>>> import numpy as np
>>> np.set_printoptions(precision=4, suppress=True, linewidth=100, sign=" ")
>>> tidy = lambda a: np.round(a, 4) + 0
>>> X = np.loadtxt("m.csv", delimiter=",")
>>> X
array([[ 1.3 ,  0.39,  0.26,  1.95,  2.34, -0.26, -1.69, -0.91, -0.78,  1.69, -0.13, -3.12, -0.78],
       [ 0.7 ,  0.21,  0.14,  1.05,  1.26, -0.14, -0.91, -0.49, -0.42,  0.91, -0.07, -1.68, -0.42],
       [ 0.2 ,  0.06,  0.04,  0.3 ,  0.36, -0.04, -0.26, -0.14, -0.12,  0.26, -0.02, -0.48, -0.12],
       [ 0.4 ,  0.12,  0.08,  0.6 ,  0.72, -0.08, -0.52, -0.28, -0.24,  0.52, -0.04, -0.96, -0.24],
       [-0.7 , -0.21, -0.14, -1.05, -1.26,  0.14,  0.91,  0.49,  0.42, -0.91,  0.07,  1.68,  0.42],
       [-1.9 , -0.57, -0.38, -2.85, -3.42,  0.38,  2.47,  1.33,  1.14, -2.47,  0.19,  4.56,  1.14],
       [ 0.7 ,  0.21,  0.14,  1.05,  1.26, -0.14, -0.91, -0.49, -0.42,  0.91, -0.07, -1.68, -0.42]])
>>> Uu, sv, vt = np.linalg.svd(X)
>>> tidy(sv)
array([ 10.8917,   0.    ,   0.    ,   0.    ,   0.    ,   0.    ,   0.    ])
>>> np.argmax(sv[:-1] / (sv[1:] + 1e-6)) + 1
np.int64(1)
>>> M2 = Uu[:, :1] @ np.diag(sv[:1]) @ vt[:1]
>>> tidy(np.abs(X - M2).max())
np.float64(0.0)
>>> np.linalg.matrix_rank(X, rtol=0.05)
np.int64(1)
>>> vec = np.array([3, 9, -9, 0, 7, 1, 4, 3, -7, 1, -9, -4, 8])
>>> h = np.maximum(X @ vec, 0)
>>> X * (h > 1e-9)[:, None]
array([[ 1.3 ,  0.39,  0.26,  1.95,  2.34, -0.26, -1.69, -0.91, -0.78,  1.69, -0.13, -3.12, -0.78],
       [ 0.7 ,  0.21,  0.14,  1.05,  1.26, -0.14, -0.91, -0.49, -0.42,  0.91, -0.07, -1.68, -0.42],
       [ 0.2 ,  0.06,  0.04,  0.3 ,  0.36, -0.04, -0.26, -0.14, -0.12,  0.26, -0.02, -0.48, -0.12],
       [ 0.4 ,  0.12,  0.08,  0.6 ,  0.72, -0.08, -0.52, -0.28, -0.24,  0.52, -0.04, -0.96, -0.24],
       [-0.  , -0.  , -0.  , -0.  , -0.  ,  0.  ,  0.  ,  0.  ,  0.  , -0.  ,  0.  ,  0.  ,  0.  ],
       [-0.  , -0.  , -0.  , -0.  , -0.  ,  0.  ,  0.  ,  0.  ,  0.  , -0.  ,  0.  ,  0.  ,  0.  ],
       [ 0.7 ,  0.21,  0.14,  1.05,  1.26, -0.14, -0.91, -0.49, -0.42,  0.91, -0.07, -1.68, -0.42]])
>>> tidy(h)
array([ 26.26,  14.14,   4.04,   8.08,   0.  ,   0.  ,  14.14])
>>> np.flatnonzero(h > 1e-9)
array([ 0,  1,  2,  3,  6])
>>> tidy(np.maximum(X @ (3 * vec), 0))
array([ 78.78,  42.42,  12.12,  24.24,   0.  ,   0.  ,  42.42])
>>> arr = np.load("layer13.npy")
>>> arr
array([[ 2.0198,  3.1453, -2.4559, -2.0943,  1.455 , -0.4061,  0.1814, -1.137 , -0.2593,  0.7312,
         1.7259,  1.5944,  2.0676,  0.5487,  0.9196],
       [ 3.1453,  0.7211,  3.7224,  0.6275, -1.4901, -1.0085,  0.758 ,  0.9175, -1.7549,  0.8605,
         0.0204, -0.2984, -1.7036,  1.267 , -1.3192],
       [-2.4559,  3.7224,  2.9459,  1.4624,  1.2591, -1.3869, -1.3915,  1.1607,  0.2878, -2.4569,
         2.0468,  1.6413,  0.0887, -1.1996,  1.3402],
       [-2.0943,  0.6275,  1.4624,  1.5029,  1.5602,  1.468 ,  0.7091, -1.9056,  0.2307,  1.829 ,
        -0.7981, -1.6001,  0.2672,  1.3836,  3.3332],
       [ 1.455 , -1.4901,  1.2591,  1.5602, -1.8076,  2.6677, -2.0082, -1.9437,  0.4014, -0.452 ,
        -1.9071,  1.1922,  1.1379,  0.1083,  1.279 ],
       [-0.4061, -1.0085, -1.3869,  1.468 ,  2.6677,  2.9764, -1.0503,  1.6385, -1.3097,  0.3398,
         0.5516, -0.3794, -0.5167,  2.5898, -2.1537],
       [ 0.1814,  0.758 , -1.3915,  0.7091, -2.0082, -1.0503,  1.9902,  1.1547,  4.1903,  0.5972,
         2.4359, -1.592 ,  3.8276,  2.1678,  0.5286],
       [-1.137 ,  0.9175,  1.1607, -1.9056, -1.9437,  1.6385,  1.1547,  0.4213, -0.9169,  4.023 ,
        -1.2008,  1.6776,  3.1862,  0.4131, -1.1966],
       [-0.2593, -1.7549,  0.2878,  0.2307,  0.4014, -1.3097,  4.1903, -0.9169, -0.4486, -0.4279,
         2.5674,  1.8338, -0.2871,  1.8557, -0.1589],
       [ 0.7312,  0.8605, -2.4569,  1.829 , -0.452 ,  0.3398,  0.5972,  4.023 , -0.4279,  2.5302,
         1.7277,  2.2807, -3.5972, -0.1891,  3.6865],
       [ 1.7259,  0.0204,  2.0468, -0.7981, -1.9071,  0.5516,  2.4359, -1.2008,  2.5674,  1.7277,
         0.9551, -2.0902, -2.1482, -2.9166,  0.3394],
       [ 1.5944, -0.2984,  1.6413, -1.6001,  1.1922, -0.3794, -1.592 ,  1.6776,  1.8338,  2.2807,
        -2.0902,  0.7365, -1.645 ,  2.435 , -0.0005],
       [ 2.0676, -1.7036,  0.0887,  0.2672,  1.1379, -0.5167,  3.8276,  3.1862, -0.2871, -3.5972,
        -2.1482, -1.645 ,  0.7269, -0.9025,  0.0014],
       [ 0.5487,  1.267 , -1.1996,  1.3836,  0.1083,  2.5898,  2.1678,  0.4131,  1.8557, -0.1891,
        -2.9166,  2.435 , -0.9025, -2.0602,  0.4448],
       [ 0.9196, -1.3192,  1.3402,  3.3332,  1.279 , -2.1537,  0.5286, -1.1966, -0.1589,  3.6865,
         0.3394, -0.0005,  0.0014,  0.4448, -0.2097]])
>>> # symmetric
>>> M2 = np.array([[2, 2],
...     [1, 1],
...     [1, 0],
...     [0, 0],
...     [2, 2],
...     [0, 1],
...     [2, 1],
...     [1, 0],
...     [0, 1],
...     [2, 1],
...     [2, 1],
...     [1, 0],
...     [2, 2],
...     [1, 2],
...     [2, 0]])
>>> np.linalg.matrix_rank(arr @ M2)
np.int64(2)
>>> np.linalg.matrix_rank(np.vstack([arr, M2.T]))
np.int64(15)
>>> M2 @ arr
Traceback (most recent call last):
  File "<python-input-23>", line 1, in <module>
    M2 @ arr
    ~~~^~~~~
ValueError: matmul: Input operand 1 has a mismatch in its core dimension 0, with gufunc signature (n?,k),(k,m?)->(n?,m?) (size 15 is different from 2)
